% python3 -q
>>> import numpy as np
>>> np.set_printoptions(precision=2, suppress=True, linewidth=120, floatmode="fixed")
>>> M = np.array([[0.2, 0.1, -0.2, 1.5, 0.2, 0.7, 0.5],
...     [-1.1, -2.2, -1.3, -1.1, -1.2, 2.2, 0.7],
...     [1.7, 0.3, -0.2, 0.6, 2.2, -0.5, 1.0],
...     [-1.2, -1.6, 0.2, 0.1, 0.1, -1.7, -1.5],
...     [0.6, 0.9, -2.5, -1.1, 0.9, 0.7, -1.2]])
>>> M[:, 6] *= 5
>>> M
array([[ 0.20,  0.10, -0.20,  1.50,  0.20,  0.70,  2.50],
       [-1.10, -2.20, -1.30, -1.10, -1.20,  2.20,  3.50],
       [ 1.70,  0.30, -0.20,  0.60,  2.20, -0.50,  5.00],
       [-1.20, -1.60,  0.20,  0.10,  0.10, -1.70, -7.50],
       [ 0.60,  0.90, -2.50, -1.10,  0.90,  0.70, -6.00]])
>>> # column 6 dominates
>>> B = np.array([[-1, -1], [0, 2], [1, -3], [-3, -2], [-2, -3], [2, 3], [3, -3]])
>>> np.einsum("ik,kj->ij", M, B)
array([[  3.60,  -8.40],
       [ 20.40,   2.50],
       [  5.90, -24.80],
       [-25.00,  14.30],
       [-18.20,  28.30]])
>>> np.linalg.matrix_rank(np.vstack([M, B.T]))
np.int64(7)
>>> f = np.array([-2, 2, -1])
>>> np.convolve(M[0], f)
array([-0.40,  0.20,  0.40, -3.50,  2.80, -2.50, -3.80,  4.30, -2.50])
>>> rng = np.random.default_rng(453972)
>>> B = M + rng.integers(-2, 3, (5, 1)) @ rng.integers(-2, 3, (1, 7))
>>> B
array([[-1.80,  0.10,  0.80,  1.50,  1.20,  1.70,  2.50],
       [-1.10, -2.20, -1.30, -1.10, -1.20,  2.20,  3.50],
       [ 1.70,  0.30, -0.20,  0.60,  2.20, -0.50,  5.00],
       [-3.20, -1.60,  1.20,  0.10,  1.10, -0.70, -7.50],
       [ 2.60,  0.90, -3.50, -1.10, -0.10, -0.30, -6.00]])
>>> np.round(np.linalg.svd(B - M, compute_uv=False), 2) + 0
array([4.58, 0.00, 0.00, 0.00, 0.00])
>>> np.linalg.matrix_rank(B - M, tol=1e-8)
np.int64(1)
>>> np.round(M.mean(axis=0), 2) + 0
array([ 0.04, -0.50, -0.80,  0.00,  0.44,  0.28, -0.50])
>>> np.count_nonzero(M)
np.int64(35)
>>> np.abs(M).max()
np.float64(7.5)
>>> np.diff(M, axis=0)
array([[ -1.30,  -2.30,  -1.10,  -2.60,  -1.40,   1.50,   1.00],
       [  2.80,   2.50,   1.10,   1.70,   3.40,  -2.70,   1.50],
       [ -2.90,  -1.90,   0.40,  -0.50,  -2.10,  -1.20, -12.50],
       [  1.80,   2.50,  -2.70,  -1.20,   0.80,   2.40,   1.50]])
>>> np.linalg.matrix_rank(M)
np.int64(5)
>>> np.linalg.svd(M, compute_uv=False)
array([11.81,  4.41,  3.71,  2.11,  1.46])
>>> M.shape
(5, 7)
>>> np.round(M.sum(axis=0), 2) + 0
array([ 0.20, -2.50, -4.00,  0.00,  2.20,  1.40, -2.50])
>>> feats = np.loadtxt("out9.csv", delimiter=",")
>>> feats
array([[ 0.00, -1.00,  2.00,  0.00,  3.00, -1.00,  1.00,  0.00,  1.00, -3.00,  1.00, -1.00, -1.00,  0.00, -1.00],
       [ 1.00,  0.00, -3.00,  0.00,  2.00,  0.00,  2.00, -1.00,  2.00,  1.00,  0.00, -1.00, -2.00, -1.00,  2.00],
       [-2.00,  3.00,  0.00, -3.00,  1.00,  2.00,  0.00,  0.00,  2.00,  0.00,  1.00,  1.00, -1.00,  1.00, -1.00],
       [ 0.00,  0.00,  3.00,  0.00,  1.00, -2.00, -2.00, -1.00,  2.00, -1.00,  1.00,  1.00,  0.00, -2.00,  1.00],
       [-3.00, -2.00, -1.00, -1.00,  0.00,  3.00,  0.00,  0.00, -1.00,  1.00,  0.00, -1.00,  0.00,  0.00,  0.00],
       [ 1.00,  0.00, -2.00,  2.00, -3.00,  0.00, -2.00,  0.00, -1.00,  3.00,  1.00,  2.00,  0.00,  2.00,  1.00],
       [-1.00, -2.00,  0.00,  2.00,  0.00,  2.00,  0.00,  0.00,  0.00, -1.00, -2.00,  0.00,  3.00,  1.00,  0.00],
       [ 0.00,  1.00,  0.00,  1.00,  0.00,  0.00,  0.00,  0.00, -1.00, -1.00, -1.00,  2.00,  2.00, -2.00,  0.00],
       [-1.00, -2.00, -2.00, -2.00,  1.00,  1.00,  0.00,  1.00,  0.00,  2.00,  1.00,  2.00, -1.00, -1.00,  2.00],
       [ 3.00, -1.00,  0.00,  1.00, -1.00, -3.00,  1.00,  1.00, -2.00,  0.00,  3.00, -1.00,  0.00,  0.00, -2.00],
       [-1.00,  0.00, -1.00, -1.00,  0.00, -1.00,  2.00,  1.00, -1.00, -3.00,  0.00,  2.00, -3.00, -1.00,  1.00],
       [ 1.00,  1.00, -1.00, -1.00,  1.00, -2.00,  0.00, -2.00, -2.00,  1.00, -2.00,  0.00, -1.00, -2.00,  2.00],
       [ 1.00,  2.00,  1.00,  0.00,  0.00,  0.00, -3.00, -2.00,  1.00,  0.00,  3.00,  1.00,  0.00,  0.00,  0.00],
       [ 0.00,  1.00, -1.00,  2.00,  0.00, -2.00, -1.00,  2.00,  1.00,  0.00,  1.00,  2.00,  0.00,  0.00,  0.00],
       [ 1.00, -2.00,  1.00, -1.00,  0.00, -1.00,  0.00,  0.00, -2.00,  2.00, -1.00, -2.00,  0.00,  0.00,  0.00]])
>>> Uu, sv, Vt = np.linalg.svd(feats)
>>> np.argmax(sv[:-1] / (sv[1:] + 1e-6)) + 1
np.int64(14)
>>> B = Uu[:, :14] @ np.diag(sv[:14]) @ Vt[:14]
>>> round(float(np.linalg.norm(feats - B, 2)), 2), round(sv[14], 2)
(0.0, np.float64(0.0))
>>> np.linalg.matrix_rank(B)
np.int64(14)
>>> mat = np.array([[1, -7, 5, -6, -5, -1],
...     [4, 4, 1, 5, 6, -8],
...     [-9, -1, 5, -9, -9, 4],
...     [-8, 1, -2, 0, 3, -4],
...     [-4, 0, 0, -4, 8, 8],
...     [-1, -8, 8, 9, -8, 2],
...     [3, -6, -5, -8, 8, 7],
...     [1, 0, -7, 2, 6, 4]]) * (rng.random((8, 6)) < 0.3)
>>> mat
array([[ 0,  0,  0, -6,  0,  0],
       [ 0,  4,  0,  0,  6, -8],
       [ 0,  0,  0,  0,  0,  0],
       [-8,  0, -2,  0,  0,  0],
       [-4,  0,  0,  0,  0,  0],
       [ 0, -8,  0,  0,  0,  0],
       [ 0,  0,  0,  0,  0,  0],
       [ 0,  0,  0,  2,  0,  0]])
>>> [round(float(x), 2) for x in np.linalg.svd(mat, compute_uv=False)[:3]]
[11.46, 9.12, 6.98]
>>> np.linalg.matrix_rank(mat, rtol=0.1)
np.int64(4)
>>> Uu, sv, Vt = np.linalg.svd(mat)
>>> np.argmax(sv[:-1] / (sv[1:] + 1e-6)) + 1
np.int64(5)
>>> B = Uu[:, :5] @ np.diag(sv[:5]) @ Vt[:5]
>>> round(np.linalg.norm(mat - B) / np.linalg.norm(mat), 2)
np.float64(0.0)
>>> np.linalg.matrix_rank(mat, rtol=0.05)
np.int64(5)
>>> rk = np.linalg.matrix_rank(mat)
>>> rk
np.int64(5)
>>> null = np.linalg.svd(mat)[2][rk:].T
>>> [int(np.linalg.matrix_rank(mat[:, :j + 1])) for j in range(6)]
[1, 2, 3, 4, 5, 5]
>>> np.allclose(mat @ null, 0)
True
>>> null.shape
(6, 1)
>>> np.round(mat @ null, 2) + 0
array([[0.00],
       [0.00],
       [0.00],
       [0.00],
       [0.00],
       [0.00],
       [0.00],
       [0.00]])
>>> np.round(null @ null.T, 2) + 0
array([[0.00, 0.00, 0.00, 0.00, 0.00, 0.00],
       [0.00, 0.00, 0.00, 0.00, 0.00, 0.00],
       [0.00, 0.00, 0.00, 0.00, 0.00, 0.00],
       [0.00, 0.00, 0.00, 0.00, 0.00, 0.00],
       [0.00, 0.00, 0.00, 0.00, 0.64, 0.48],
       [0.00, 0.00, 0.00, 0.00, 0.48, 0.36]])
>>> [int(np.linalg.matrix_rank(np.delete(mat, i, axis=0))) for i in range(8)]
[5, 4, 5, 4, 4, 4, 5, 5]
>>> np.round(null[:, 0] / null[np.abs(null[:, 0]).round(6).argmax(), 0], 2) + 0
array([0.00, 0.00, 0.00, 0.00, 1.00, 0.75])
>>> t = np.radians(36)
>>> R = np.eye(6)
>>> R[0, 0] = R[2, 2] = np.cos(t)
>>> R[0, 2], R[2, 0] = -np.sin(t), np.sin(t)
>>> R
array([[ 0.81,  0.00, -0.59,  0.00,  0.00,  0.00],
       [ 0.00,  1.00,  0.00,  0.00,  0.00,  0.00],
       [ 0.59,  0.00,  0.81,  0.00,  0.00,  0.00],
       [ 0.00,  0.00,  0.00,  1.00,  0.00,  0.00],
       [ 0.00,  0.00,  0.00,  0.00,  1.00,  0.00],
       [ 0.00,  0.00,  0.00,  0.00,  0.00,  1.00]])
>>> B = mat @ R.T
>>> np.allclose(np.linalg.norm(mat, axis=1), np.linalg.norm(B, axis=1))
True
>>> round(float(np.linalg.det(R)), 2), round(float(np.trace(R)), 2)
(1.0, 5.62)
